In [1]: import numpy as np

In [2]: np.set_printoptions(precision=2, suppress=True, linewidth=140, floatmode="fixed")

In [3]: rd = lambda a: np.round(a, 2) + 0

In [4]: K = np.loadtxt("test18.csv", delimiter=",")

In [5]: print(K)
[[0.00 1.00 0.00 0.00 1.00 0.00 0.00]
 [1.00 0.00 0.00 0.00 0.00 0.00 0.00]
 [0.00 0.00 0.00 0.00 0.00 0.00 1.00]
 [0.00 0.00 0.00 0.00 0.00 1.00 0.00]
 [1.00 0.00 0.00 0.00 0.00 0.00 0.00]
 [0.00 0.00 0.00 1.00 0.00 0.00 0.00]
 [0.00 0.00 1.00 0.00 0.00 0.00 0.00]]

In [6]: print(np.linalg.matrix_rank(K, rtol=0.1))
6

In [7]: print(K @ K)
[[2.00 0.00 0.00 0.00 0.00 0.00 0.00]
 [0.00 1.00 0.00 0.00 1.00 0.00 0.00]
 [0.00 0.00 1.00 0.00 0.00 0.00 0.00]
 [0.00 0.00 0.00 1.00 0.00 0.00 0.00]
 [0.00 1.00 0.00 0.00 1.00 0.00 0.00]
 [0.00 0.00 0.00 0.00 0.00 1.00 0.00]
 [0.00 0.00 0.00 0.00 0.00 0.00 1.00]]

In [8]: L = np.diag(K.sum(axis=1)) - K

In [9]: print(L @ np.ones(7))
[0.00 0.00 0.00 0.00 0.00 0.00 0.00]

In [10]: print(rd(np.linalg.eigvalsh(K).min()))
-1.41

In [11]: print([round(float(np.linalg.det(K[:i, :i])), 2) + 0 for i in range(1, 8)])
[0.0, -1.0, 0.0, 0.0, 0.0, 0.0, 0.0]

In [12]: print(np.all(np.linalg.eigvalsh(K) > 0))
False

In [13]: print(np.allclose(K[:-1].T @ np.linalg.lstsq(K[:-1].T, K[-1])[0], K[-1]))
False

In [14]: print(np.unique(K.round(6), axis=0).shape)
(6, 7)

In [15]: print(np.abs(np.diag(np.linalg.qr(K)[1])) > 1e-9)
[ True  True  True  True False  True  True]

In [16]: X = np.loadtxt("sample3.csv", delimiter=",")

In [17]: print(rd(X))
[[-0.97  0.49  0.21  0.04 -0.41  0.15  1.43 -1.33  1.94]
 [ 0.49 -1.04 -0.14  0.74  0.52 -1.21 -2.10 -0.09 -0.97]
 [ 0.99 -0.39 -0.21 -0.15  0.38  0.00 -1.27  1.47 -1.98]
 [ 0.74  0.52 -0.13 -0.90 -0.04  1.17  0.47  1.89 -1.48]
 [-0.14  1.08  0.07 -0.96 -0.46  1.46  1.97  0.77  0.28]
 [-0.38 -0.88  0.04  1.05  0.26 -1.47 -1.33 -1.55  0.75]
 [-0.21 -0.98  0.01  1.05  0.34 -1.52 -1.59 -1.33  0.42]
 [ 0.38  0.88 -0.05 -1.05 -0.26  1.47  1.32  1.56 -0.76]
 [-0.09  1.07  0.06 -0.98 -0.44  1.48  1.93  0.86  0.19]
 [-0.87 -0.29  0.17  0.75 -0.08 -0.91  0.00 -1.91  1.75]
 [-0.23  1.08  0.08 -0.92 -0.48  1.42  2.03  0.62  0.45]
 [-0.14  1.08  0.07 -0.96 -0.45  1.46  1.97  0.78  0.28]
 [-0.04  1.06  0.05 -1.00 -0.43  1.49  1.88  0.95  0.08]
 [ 0.44 -1.06 -0.13  0.78  0.51 -1.26 -2.10 -0.20 -0.87]
 [-0.56  1.01  0.15 -0.67 -0.52  1.12  2.09 -0.08  1.13]
 [ 0.62  0.67 -0.10 -0.98 -0.12  1.31  0.81  1.81 -1.24]
 [-0.22  1.08  0.08 -0.93 -0.47  1.42  2.02  0.64  0.43]
 [ 0.03 -1.06 -0.04  1.01  0.42 -1.50 -1.87 -0.96 -0.06]
 [ 0.10 -1.07 -0.06  0.98  0.44 -1.48 -1.93 -0.85 -0.20]
 [ 0.82  0.39 -0.15 -0.82  0.03  1.03  0.21  1.92 -1.64]
 [-0.81  0.82  0.19 -0.36 -0.50  0.71  1.91 -0.72  1.61]
 [-0.98  0.43  0.21  0.11 -0.39  0.06  1.33 -1.42  1.96]
 [ 0.81 -0.81 -0.19  0.35  0.50 -0.69 -1.89  0.74 -1.63]
 [-0.54  1.02  0.15 -0.70 -0.52  1.15  2.10 -0.02  1.07]
 [ 0.67  0.61 -0.11 -0.95 -0.09  1.26  0.67  1.85 -1.35]
 [-0.29  1.08  0.10 -0.89 -0.49  1.38  2.06  0.50  0.58]
 [-0.07  1.07  0.05 -0.99 -0.43  1.49  1.91  0.91  0.13]
 [ 0.98 -0.04 -0.20 -0.48  0.24  0.50 -0.65  1.79 -1.96]
 [ 0.87  0.30 -0.17 -0.75  0.08  0.92  0.01  1.91 -1.74]
 [ 0.88 -0.72 -0.20  0.23  0.48 -0.53 -1.78  0.94 -1.75]
 [-0.99  0.14  0.21  0.39 -0.28 -0.36  0.83 -1.72  1.99]
 [ 0.95 -0.56 -0.21  0.03  0.43 -0.25 -1.53  1.24 -1.90]
 [-0.98  0.45  0.21  0.09 -0.40  0.09  1.36 -1.39  1.96]
 [-0.87  0.74  0.20 -0.25 -0.49  0.56  1.80 -0.90  1.73]
 [ 0.21  0.98 -0.01 -1.05 -0.34  1.52  1.59  1.33 -0.42]
 [ 0.54 -1.02 -0.15  0.69  0.52 -1.15 -2.10  0.03 -1.08]
 [ 0.99 -0.41 -0.21 -0.14  0.38 -0.02 -1.29  1.45 -1.97]
 [ 0.22 -1.08 -0.08  0.92  0.47 -1.42 -2.02 -0.63 -0.44]
 [ 0.02 -1.06 -0.04  1.01  0.42 -1.50 -1.86 -0.99 -0.03]
 [ 0.97  0.00 -0.20 -0.52  0.22  0.56 -0.56  1.82 -1.94]]

In [18]: left, sv, Vt = np.linalg.svd(X)

In [19]: print(np.argmax(sv[:-1] / (sv[1:] + 1e-6)) + 1)
2

In [20]: B = left[:, :2] @ np.diag(sv[:2]) @ Vt[:2]

In [21]: print(rd(np.abs(X - B).max()))
0.0

In [22]: print(np.linalg.matrix_rank(B))
2

In [23]: print(rd(np.linalg.norm(X - B, 2)), rd(sv[2]))
0.0 0.0

In [24]: W0 = np.loadtxt("case8.csv", delimiter=",")

In [25]: print(W0)
[[ 1.00  0.00  0.00  0.00  0.00]
 [-1.00  1.00  0.00  0.00  0.00]
 [-2.00  0.00  1.00  0.00  0.00]
 [ 2.00  1.00 -2.00  1.00  0.00]
 [ 0.00  2.00 -1.00  1.00  1.00]]

In [26]: W = np.array([[1, 2], [0, 2], [2, 3], [1, 1], [0, 1]])

In [27]: coef = np.array([-1, -1])

In [28]: act = np.maximum(W0 @ W + coef, 0)

In [29]: print(np.linalg.matrix_rank(act))
1

In [30]: print((act > 0).mean(axis=0))
[0.00 0.40]

In [31]: W2 = np.array([[0, -4], [1, -4]])

In [32]: print(W @ W2)
[[  2 -12]
 [  2  -8]
 [  3 -20]
 [  1  -8]
 [  1  -4]]

In [33]: print((act @ W2).round(6).argmax(axis=1))
[0 0 0 0 0]

In [34]: print(act @ W2)
[[ 1.00 -4.00]
 [ 0.00  0.00]
 [ 0.00  0.00]
 [ 0.00  0.00]
 [ 2.00 -8.00]]

In [35]: w, evecs = np.linalg.eigh(K)

In [36]: x = np.array([-1, -1, -1, -1, 2, 2, 0])

In [37]: print(rd(np.linalg.eigvalsh(K[1:, 1:])))
[-1.00 -1.00  0.00  0.00  1.00  1.00]

In [38]: print(x @ K @ x)
-6.0

In [39]: print(np.abs(K).sum(axis=1).max(), rd(np.abs(w).max()))
2.0 1.41

In [40]: print(x @ K @ x / (x @ x), rd(w[0]), rd(w[-1]))
-0.5 -1.41 1.41

In [41]: print(np.prod(np.diag(W0)), rd(np.linalg.det(W0)))
1.0 1.0

In [42]: print(W0 @ W0)
[[ 1.00  0.00  0.00  0.00  0.00]
 [-2.00  1.00  0.00  0.00  0.00]
 [-4.00  0.00  1.00  0.00  0.00]
 [ 7.00  2.00 -4.00  1.00  0.00]
 [ 2.00  5.00 -4.00  2.00  1.00]]

In [43]: blk = np.stack([W0, 4 * W0, W0[::-1]])

In [44]: print(np.linalg.matrix_rank(blk.reshape(3, -1)))
2

In [45]: print(blk.sum(axis=0))
[[  5.00   2.00  -1.00   1.00   1.00]
 [ -3.00   6.00  -2.00   1.00   0.00]
 [-12.00   0.00   6.00   0.00   0.00]
 [  9.00   6.00 -10.00   5.00   0.00]
 [  1.00  10.00  -5.00   5.00   5.00]]

In [46]: print(rd(np.linalg.norm(blk, axis=(1, 2))))
[ 5.00 20.00  5.00]

In [47]: print((blk @ W0.T).shape)
(3, 5, 5)

In [48]: rng = np.random.default_rng(23788)

In [49]: z = rng.integers(0, 2, 7)

In [50]: m1 = np.triu((z[:, None] == z) & (rng.random((7, 7)) < 0.8), 1).astype(int)

In [51]: m1 += m1.T

In [52]: print(m1)
[[0 0 0 0 0 0 0]
 [0 0 1 0 0 0 0]
 [0 1 0 0 0 1 0]
 [0 0 0 0 1 0 1]
 [0 0 0 1 0 0 1]
 [0 0 1 0 0 0 0]
 [0 0 0 1 1 0 0]]

In [53]: w, evecs = np.linalg.eigh(K)

In [54]: print(rd(np.linalg.eigvalsh(K @ K)))
[0.00 1.00 1.00 1.00 1.00 2.00 2.00]

In [55]: print(rd(np.linalg.eigvalsh(K + 2 * np.eye(7))))
[0.59 1.00 1.00 2.00 3.00 3.00 3.41]

In [56]: print(rd(w))
[-1.41 -1.00 -1.00  0.00  1.00  1.00  1.41]

In [57]: print(np.unique(w.round(6) + 0, return_counts=True)[1])
[1 2 1 2 1]

In [58]: print(rd(evecs.T @ evecs))
[[1.00 0.00 0.00 0.00 0.00 0.00 0.00]
 [0.00 1.00 0.00 0.00 0.00 0.00 0.00]
 [0.00 0.00 1.00 0.00 0.00 0.00 0.00]
 [0.00 0.00 0.00 1.00 0.00 0.00 0.00]
 [0.00 0.00 0.00 0.00 1.00 0.00 0.00]
 [0.00 0.00 0.00 0.00 0.00 1.00 0.00]
 [0.00 0.00 0.00 0.00 0.00 0.00 1.00]]

In [59]: print(rd(w.sum()), np.trace(K))
0.0 0.0

In [60]: print(m1.sum(axis=0))
[0 1 2 2 2 1 2]

In [61]: print(np.argwhere(np.triu(m1)))
[[1 2]
 [2 5]
 [3 4]
 [3 6]
 [4 6]]

In [62]: print(np.trace(m1 @ m1 @ m1) // 6)
1

In [63]: L = np.diag(m1.sum(axis=1)) - m1

In [64]: print(round(np.linalg.det(L[1:, 1:])))
0

In [65]: print(L)
[[ 0  0  0  0  0  0  0]
 [ 0  1 -1  0  0  0  0]
 [ 0 -1  2  0  0 -1  0]
 [ 0  0  0  2 -1  0 -1]
 [ 0  0  0 -1  2  0 -1]
 [ 0  0 -1  0  0  1  0]
 [ 0  0  0 -1 -1  0  2]]

In [66]: print((np.linalg.eigvalsh(L) < 1e-8).sum())
3

In [67]: print(rd(np.linalg.eigvalsh(L)))
[0.00 0.00 0.00 1.00 3.00 3.00 3.00]

In [68]: rank = np.linalg.matrix_rank(m1)

In [69]: print(rank)
5

In [70]: null = np.linalg.svd(m1)[2][rank:].T

In [71]: print(np.linalg.matrix_rank(m1.T @ m1), np.linalg.matrix_rank(m1 @ m1.T))
5 5

In [72]: print(np.allclose(m1 @ null, 0))
True

In [73]: print([int(np.linalg.matrix_rank(m1[:i])) for i in range(1, len(m1) + 1)])
[0, 1, 2, 3, 4, 4, 5]

In [74]: x = np.array([2, 2, 0, 2, 2, 0, 1])

In [75]: a = np.maximum(m1 @ x, 0)

In [76]: print(a)
[0 0 2 3 3 0 4]

In [77]: print(np.maximum(m1 @ x, 0) - np.maximum(-m1 @ x, 0))
[0 0 2 3 3 0 4]

In [78]: print(np.maximum(m1 @ (3 * x), 0))
[ 0  0  6  9  9  0 12]

In [79]: print(m1.T @ a)
[0 2 0 7 7 2 6]

In [80]: print(np.flatnonzero(a > 1e-9))
[2 3 4 6]
